$ ipython --no-banner

In [1]: import numpy as np

In [2]: np.set_printoptions(suppress=True, linewidth=120)

In [3]: rd = lambda a: np.round(a, 2) + 0

In [4]: data = np.loadtxt("data.csv", delimiter=",")

In [5]: data
Out[5]: 
array([[-4., -2.,  3., -2.,  1., -1., -2.,  1.,  3.],
       [ 2.,  2., -3.,  2., -3., -1.,  3., -1.,  1.],
       [ 2.,  2., 10.,  3.,  1., -1., -1., -1., -2.],
       [-3.,  0., -3.,  2., -3., -1.,  3.,  0.,  3.],
       [-1., -3., -3., -1.,  6.,  1.,  1.,  1.,  0.],
       [ 0.,  3., -1., -3.,  1.,  2.,  1.,  3.,  0.],
       [-2., -1., -1.,  3.,  2.,  1.,  7.,  1.,  2.],
       [ 1.,  3.,  2.,  2.,  1.,  1.,  1.,  9.,  0.],
       [ 3.,  0., -1.,  1., -1.,  0., -3.,  3., -2.]])

In [6]: Uu, sig, vt = np.linalg.svd(data, full_matrices=False)

In [7]: rd(sig)
Out[7]: array([13.56, 11.22,  9.83,  9.39,  6.9 ,  4.83,  1.62,  0.98,  0.08])

In [8]: print(rd(sig / sig[0]))
[1.   0.83 0.73 0.69 0.51 0.36 0.12 0.07 0.01]

In [9]: print(rd(np.cumsum(sig ** 2) / np.sum(sig ** 2)))
[0.32 0.54 0.71 0.87 0.95 0.99 1.   1.   1.  ]

In [10]: rd(Uu.T @ Uu)
Out[10]: 
array([[1., 0., 0., 0., 0., 0., 0., 0., 0.],
       [0., 1., 0., 0., 0., 0., 0., 0., 0.],
       [0., 0., 1., 0., 0., 0., 0., 0., 0.],
       [0., 0., 0., 1., 0., 0., 0., 0., 0.],
       [0., 0., 0., 0., 1., 0., 0., 0., 0.],
       [0., 0., 0., 0., 0., 1., 0., 0., 0.],
       [0., 0., 0., 0., 0., 0., 1., 0., 0.],
       [0., 0., 0., 0., 0., 0., 0., 1., 0.],
       [0., 0., 0., 0., 0., 0., 0., 0., 1.]])

In [11]: rd(vt @ vt.T)
Out[11]: 
array([[1., 0., 0., 0., 0., 0., 0., 0., 0.],
       [0., 1., 0., 0., 0., 0., 0., 0., 0.],
       [0., 0., 1., 0., 0., 0., 0., 0., 0.],
       [0., 0., 0., 1., 0., 0., 0., 0., 0.],
       [0., 0., 0., 0., 1., 0., 0., 0., 0.],
       [0., 0., 0., 0., 0., 1., 0., 0., 0.],
       [0., 0., 0., 0., 0., 0., 1., 0., 0.],
       [0., 0., 0., 0., 0., 0., 0., 1., 0.],
       [0., 0., 0., 0., 0., 0., 0., 0., 1.]])

In [12]: np.abs(Uu[:, 0]).round(6).argmax()
Out[12]: np.int64(2)
